In [1]: import numpy as np

In [2]: from numpy import linalg as LA

In [3]: np.set_printoptions(suppress=True, linewidth=120)

In [4]: mat = np.loadtxt("data.csv", delimiter=",")

In [5]: print(mat)
[[  0.5   0.1  -1.1   0.3  -0.6  -0.4]
 [ -0.4   0.4   0.8  -0.7  -1.2   0.5]
 [  0.7   0.8  -0.5   1.8   0.9  -1.1]
 [  1.   -1.1  -0.3  -0.4  -0.8  -0.4]
 [  0.6  -0.4  -0.4   0.3   1.3   0.5]
 [ -0.5  -0.6   0.1   1.1   0.2   0.2]
 [  0.4   1.    0.5   0.3   0.2   1.9]
 [  0.    0.8   0.3  -1.4  -2.1   0. ]
 [  0.4  -0.9   0.4   0.8   2.2  -0.3]
 [ -0.5  -1.2   1.3   1.2  -0.1  -1.1]
 [  0.1  -1.   -0.1   0.6   0.5  -1.1]
 [  0.   -0.3  -1.3  -1.4  -0.1   0.7]
 [ -0.3   0.4   0.   -0.2   0.1  -0.9]
 [  2.    1.    0.6   0.2  -1.9   1.4]
 [ -1.3  -0.9  -0.4   0.4  -0.4  -0.3]
 [ -0.7  -0.3   0.1   1.4  -1.5   0. ]
 [  0.8   1.5   0.5  -0.2  -0.1   2.3]
 [  1.1  -1.5   0.6   0.6  -1.   -1.8]
 [  1.6   1.8   1.5  -0.3  -0.3   0.1]
 [  0.   -0.9   1.3  -0.5   0.8   0.7]
 [ -0.6   0.6   0.7  -2.4   0.4  -0.6]
 [  0.2  -0.3  -0.6   2.6  -0.2  -0.5]
 [  0.3   2.2  -1.   -1.1   0.4  -1.1]
 [  0.4  -1.3   0.3  -0.4   0.5   1.3]
 [ -1.7   1.8  -3.2   0.    0.2   1.7]
 [  1.5  -0.6  -0.6  -0.5   1.4  -0.4]
 [ -0.7   1.    0.4   0.8   0.3  -0.4]
 [  0.1   0.6   0.3   1.    1.2   0.7]
 [  2.  -14.   20.  -22.  -18.  -26. ]
 [  0.2   0.7  -0.1   0.    1.5  -0.7]
 [ -0.9   0.9   0.4   1.5  -2.1  -0.8]
 [  0.   -0.5   0.   -1.1   0.5  -0.8]]

In [6]: cen = (mat - mat.mean(axis=0)) / mat.std(axis=0)

In [7]: print(np.argwhere(np.abs(cen) > 2))
[[13  0]
 [24  0]
 [28  0]
 [28  1]
 [28  2]
 [28  3]
 [28  4]
 [28  5]]

In [8]: beta = LA.lstsq(np.delete(cen, 0, axis=1), cen[:, 0])[0]

In [9]: np.abs(beta).argmax()
Out[9]: np.int64(1)

In [10]: C2 = np.cov(mat, rowvar=False)

In [11]: np.round(LA.eigvalsh(C2)[::-1], 3)
Out[11]: array([66.362,  1.438,  1.107,  0.881,  0.65 ,  0.467])

In [12]: np.argsort(-mat.std(axis=0).round(6), kind="stable")
Out[12]: array([5, 3, 2, 4, 1, 0])

In [13]: Q, vecs = LA.qr(mat[:, :5])[0], LA.qr(mat[:, 5:])[0]

In [14]: sv = LA.svd(Q.T @ vecs, compute_uv=False)

In [15]: sv.round(3)
Out[15]: array([0.972])

In [16]: (sv > 0.9).sum()
Out[16]: np.int64(1)

In [17]: f, g = mat[4], mat[30]

In [18]: print(f @ f)
2.71

In [19]: p = (f @ g) / (f @ f) * f

In [20]: np.round((g - p) @ f, 3)
Out[20]: np.float64(0.0)

In [21]: def softmax(z):
    ...:     e = np.exp(z - z.max(axis=-1, keepdims=True))
    ...:     return e / e.sum(axis=-1, keepdims=True)
    ...: 

In [22]: np.round(softmax(mat[13]), 3)
Out[22]: array([0.426, 0.157, 0.105, 0.07 , 0.009, 0.234])

In [23]: np.round(softmax(10 * mat[13]), 3) + 0
Out[23]: array([0.997, 0.   , 0.   , 0.   , 0.   , 0.002])

In [24]: np.round(softmax(mat[13] + -1), 3)
Out[24]: array([0.426, 0.157, 0.105, 0.07 , 0.009, 0.234])

In [25]: S = mat @ mat.T / np.sqrt(6)

In [26]: np.round(softmax(S)[13] @ mat, 3)
Out[26]: array([ 1.373,  0.943,  0.579,  0.038, -1.276,  1.056])

In [27]: feats = np.array([[3.0, 1.0, 0.0, 0.0, 0.0],
    ...:     [0.0, 3.0, 1.0, 0.0, 0.0],
    ...:     [0.0, 0.0, 3.0, 1.0, 0.0],
    ...:     [0.0, 0.0, 0.0, 3.0, 1.0],
    ...:     [0.0, 0.0, 0.0, 0.0, 3.0]])

In [28]: x0 = np.array([-2, 1, -3, 5, 3])

In [29]: feats @ np.ones(5)
Out[29]: array([4., 4., 4., 4., 3.])

In [30]: A = np.loadtxt("sample8.csv", delimiter=",")

In [31]: A
Out[31]: 
array([[  0.,   9.,  -5.,  -9.,   6.],
       [  8.,  -8.,  -4.,   5.,   5.],
       [  5.,   3.,  -6.,  -8.,   6.],
       [-16.,  25.,   3., -19.,  -4.]])

In [32]: rng = np.random.default_rng(14)

In [33]: out = A + rng.integers(-2, 3, (4, 3)) @ rng.integers(-2, 3, (3, 5))

In [34]: out
Out[34]: 
array([[  6.,   7.,  -3.,  -6.,   7.],
       [ 12., -13.,  -4.,   1.,   3.],
       [  5.,   6.,  -2.,  -6.,   6.],
       [-18.,  24.,   1., -22.,  -5.]])

In [35]: LA.matrix_rank(out - A, tol=1e-8)
Out[35]: np.int64(3)

In [36]: print(out - A)
[[ 6. -2.  2.  3.  1.]
 [ 4. -5.  0. -4. -2.]
 [ 0.  3.  4.  2.  0.]
 [-2. -1. -2. -3. -1.]]

In [37]: np.abs(out - A).sum(axis=1)
Out[37]: array([14., 15.,  9.,  9.])

In [38]: LA.lstsq(A[:-1].T, A[-1])[2]
Out[38]: np.int32(3)

In [39]: np.allclose(A[:-1].T @ LA.lstsq(A[:-1].T, A[-1])[0], A[-1])
Out[39]: True

In [40]: np.abs(np.diag(LA.qr(A)[1])) > 1e-9
Out[40]: array([ True,  True,  True, False])

In [41]: left, sv, VT = LA.svd(A)

In [42]: sv.round(3) + 0
Out[42]: array([39.3  , 17.43 ,  2.387,  0.   ])

In [43]: out = left[:, :3] @ np.diag(sv[:3]) @ VT[:3]

In [44]: np.round(np.abs(A - out).max(), 3)
Out[44]: np.float64(0.0)

In [45]: print(LA.matrix_rank(A, rtol=0.1))
2

In [46]: LA.cond(A) > 100
Out[46]: np.True_

In [47]: round(float(LA.norm(A, 2) / LA.norm(A)), 3)
Out[47]: 0.913

In [48]: [round(float(x), 3) for x in LA.svd(A, compute_uv=False)[:3]]
Out[48]: [39.3, 17.43, 2.387]

In [49]: f = np.array([-2, 2])

In [50]: np.correlate(A[2], A[0], "full")
Out[50]: array([  30.,  -27.,  -88.,   36.,  165.,  -68., -102.,   54.,    0.])

In [51]: np.convolve(A[2], f)
Out[51]: array([-10.,   4.,  18.,   4., -28.,  12.])

In [52]: np.cross(A[2, :3], A[0, :3])
Out[52]: array([39., 25., 45.])

In [53]: Z = 10 * np.array([[1.4, 2.0, 1.1, -1.1, 0.0, 0.5],
    ...:     [-0.2, 0.5, 0.5, -1.9, -0.1, -1.5],
    ...:     [-0.1, -0.1, -1.0, -0.2, 0.5, 1.0]])

In [54]: labels = rng.integers(0, 3, 28)

In [55]: J = Z[labels] + rng.normal(size=(28, 6))

In [56]: J.round(3)
Out[56]: 
array([[ -0.409,  -1.674,  -9.214,  -2.021,   4.002,   9.928],
       [ -2.007,   0.013, -10.029,  -1.147,   3.885,  11.619],
       [ -2.301,   6.365,   5.854, -20.101,  -0.677, -15.542],
       [ -0.591,   0.432,  -9.311,  -0.932,   3.828,  10.204],
       [ -1.641,   6.089,   4.381, -18.431,  -0.571, -16.524],
       [ 12.96 ,  20.445,   9.823, -12.227,   0.895,   5.286],
       [ 13.765,  20.105,  10.595, -11.537,  -0.461,   5.386],
       [  0.321,  -1.471, -10.069,  -2.218,   3.74 ,  10.252],
       [ -1.133,   4.156,   5.833, -19.572,   0.151, -13.784],
       [ -1.383,  -3.001, -10.348,  -3.391,   3.685,   9.747],
       [  0.36 ,  -1.092, -10.22 ,  -3.85 ,   4.394,   8.605],
       [ -0.48 ,  -1.528, -10.044,  -2.017,   4.812,  10.953],
       [ 14.487,  19.68 ,  11.154, -10.447,   1.371,   5.13 ],
       [ -0.552,   4.406,   4.766, -20.487,  -0.178, -16.033],
       [ -3.032,   5.842,   4.467, -19.753,  -0.047, -15.184],
       [ 14.92 ,  19.597,  11.727,  -9.921,   0.082,   6.799],
       [ -1.396,  -1.212,  -9.921,  -0.994,   4.712,   9.563],
       [ -0.746,   0.25 , -10.417,  -3.278,   4.869,  10.624],
       [ -2.543,   5.124,   3.131, -18.979,  -0.897, -14.378],
       [ 14.309,  20.772,  10.006, -10.34 ,  -1.651,   4.403],
       [ -0.894,   5.851,   3.147, -18.412,  -1.431, -15.778],
       [ -1.796,   5.129,   6.394, -20.442,  -1.428, -15.143],
       [ -2.841,   0.173,  -8.244,  -2.625,   5.382,   9.731],
       [ -0.73 ,  -1.676,  -9.168,  -3.166,   6.363,  10.356],
       [ 16.425,  18.349,  10.904, -12.286,  -0.14 ,   5.435],
       [ 13.08 ,  18.565,   9.266, -10.779,   1.277,   6.172],
       [ 14.034,  19.038,  10.637, -12.508,  -1.576,   6.066],
       [ 13.722,  20.314,  10.726,  -9.675,   1.438,   4.224]])

In [57]: out = np.array([[4, 2, 6], [9, 6, 7], [6, 3, 2], [6, 5, 2], [0, 2, 5], [9, 7, 8]])

In [58]: np.vstack([J, out.T]).shape
Out[58]: (31, 6)

In [59]: np.round(np.einsum("ij->j", J), 3)
Out[59]: array([ 103.91 ,  209.044,   25.829, -281.536,   45.83 ,   38.117])
